$ python3 -q
>>> import numpy as np
>>> import numpy.linalg as la
>>> np.set_printoptions(precision=2, suppress=True, linewidth=120)
>>> J = np.array([[-0.4, 1.3, 2.4, -0.6, 2.3],
...     [-0.6, -1.2, -0.6, 0.7, -0.1],
...     [1.1, -1.2, -0.6, 0.2, -1.9],
...     [2.4, -0.2, -0.6, -0.3, 0.2],
...     [0.7, 0.7, -1.1, 0.2, -1.0],
...     [1.4, 0.5, 0.9, -0.9, -0.6],
...     [0.6, 0.1, -0.4, -0.2, 0.0],
...     [-0.8, 0.0, -0.8, -0.6, 0.4],
...     [-0.9, 0.8, -1.7, -0.2, 0.0],
...     [1.1, -1.4, 0.3, 0.4, 1.0],
...     [0.8, -1.3, 0.5, -0.7, -0.5],
...     [-1.0, -0.9, 0.2, -0.3, 0.5],
...     [0.3, 1.3, 0.6, 0.5, 1.0],
...     [-0.9, -0.8, -1.5, -0.9, -1.2],
...     [1.4, -1.2, 0.3, -1.5, 0.5],
...     [-1.0, -1.4, 0.5, 0.4, 0.2],
...     [-0.5, 1.0, -1.3, -0.2, -0.7],
...     [-0.4, -1.1, -0.4, -0.4, -0.8],
...     [-0.8, 0.2, -0.1, 2.4, 0.6],
...     [0.5, -1.1, -1.3, -0.2, 0.1]])
>>> J[11] *= 10
>>> J
array([[ -0.4,   1.3,   2.4,  -0.6,   2.3],
       [ -0.6,  -1.2,  -0.6,   0.7,  -0.1],
       [  1.1,  -1.2,  -0.6,   0.2,  -1.9],
       [  2.4,  -0.2,  -0.6,  -0.3,   0.2],
       [  0.7,   0.7,  -1.1,   0.2,  -1. ],
       [  1.4,   0.5,   0.9,  -0.9,  -0.6],
       [  0.6,   0.1,  -0.4,  -0.2,   0. ],
       [ -0.8,   0. ,  -0.8,  -0.6,   0.4],
       [ -0.9,   0.8,  -1.7,  -0.2,   0. ],
       [  1.1,  -1.4,   0.3,   0.4,   1. ],
       [  0.8,  -1.3,   0.5,  -0.7,  -0.5],
       [-10. ,  -9. ,   2. ,  -3. ,   5. ],
       [  0.3,   1.3,   0.6,   0.5,   1. ],
       [ -0.9,  -0.8,  -1.5,  -0.9,  -1.2],
       [  1.4,  -1.2,   0.3,  -1.5,   0.5],
       [ -1. ,  -1.4,   0.5,   0.4,   0.2],
       [ -0.5,   1. ,  -1.3,  -0.2,  -0.7],
       [ -0.4,  -1.1,  -0.4,  -0.4,  -0.8],
       [ -0.8,   0.2,  -0.1,   2.4,   0.6],
       [  0.5,  -1.1,  -1.3,  -0.2,   0.1]])
>>> gram = np.cov(J, rowvar=False)
>>> gram.shape
(5, 5)
>>> np.corrcoef(J.T)
array([[ 1.  ,  0.8 , -0.36,  0.49, -0.73],
       [ 0.8 ,  1.  , -0.37,  0.59, -0.61],
       [-0.36, -0.37,  1.  , -0.33,  0.7 ],
       [ 0.49,  0.59, -0.33,  1.  , -0.43],
       [-0.73, -0.61,  0.7 , -0.43,  1.  ]])
>>> np.polyfit(J[:, 4], J[:, 1], 1)
array([-0.92, -0.49])
>>> round(np.corrcoef(J[:, 4], J[:, 1])[0, 1], 2)
np.float64(-0.61)
>>> np.argwhere(np.triu(np.abs(np.corrcoef(J.T)) > 0.8, 1))
array([[0, 1]])
>>> np.argsort(-J.std(axis=0).round(6), kind="stable")
array([0, 1, 4, 2, 3])
>>> hat = J @ la.solve(J.T @ J, J.T)
>>> la.matrix_rank(np.eye(20) - hat)
np.int64(15)
>>> np.round(hat @ J[:, 4], 2) + 0
array([ 2.3, -0.1, -1.9,  0.2, -1. , -0.6,  0. ,  0.4,  0. ,  1. , -0.5,  5. ,  1. , -1.2,  0.5,  0.2, -0.7, -0.8,
        0.6,  0.1])
>>> round(np.trace(hat), 2)
np.float64(5.0)
>>> out = np.c_[J[:, :2] @ np.array([[3, -9], [-7, 9]]), np.array([0, -2, 0, -2, -1, 0, -1, 1, 1, 1, 1, 2, -2, 2, 2, 2, -1, 2, -1, 2])]
>>> out.round(2) + 0
array([[-10.3,  15.3,   0. ],
       [  6.6,  -5.4,  -2. ],
       [ 11.7, -20.7,   0. ],
       [  8.6, -23.4,  -2. ],
       [ -2.8,   0. ,  -1. ],
       [  0.7,  -8.1,   0. ],
       [  1.1,  -4.5,  -1. ],
       [ -2.4,   7.2,   1. ],
       [ -8.3,  15.3,   1. ],
       [ 13.1, -22.5,   1. ],
       [ 11.5, -18.9,   1. ],
       [ 33. ,   9. ,   2. ],
       [ -8.2,   9. ,  -2. ],
       [  2.9,   0.9,   2. ],
       [ 12.6, -23.4,   2. ],
       [  6.8,  -3.6,   2. ],
       [ -8.5,  13.5,  -1. ],
       [  6.5,  -6.3,   2. ],
       [ -3.8,   9. ,  -1. ],
       [  9.2, -14.4,   2. ]])
>>> np.round(la.lstsq(J, out[:, 0])[0], 2) + 0
array([ 3., -7.,  0.,  0.,  0.])
>>> la.matrix_rank(out)
np.int64(3)
>>> la.matrix_rank(np.c_[J, out])
np.int64(6)
>>> np.round(la.norm(out - J @ la.lstsq(J, out)[0], axis=0), 2) + 0
array([0.  , 0.  , 5.27])
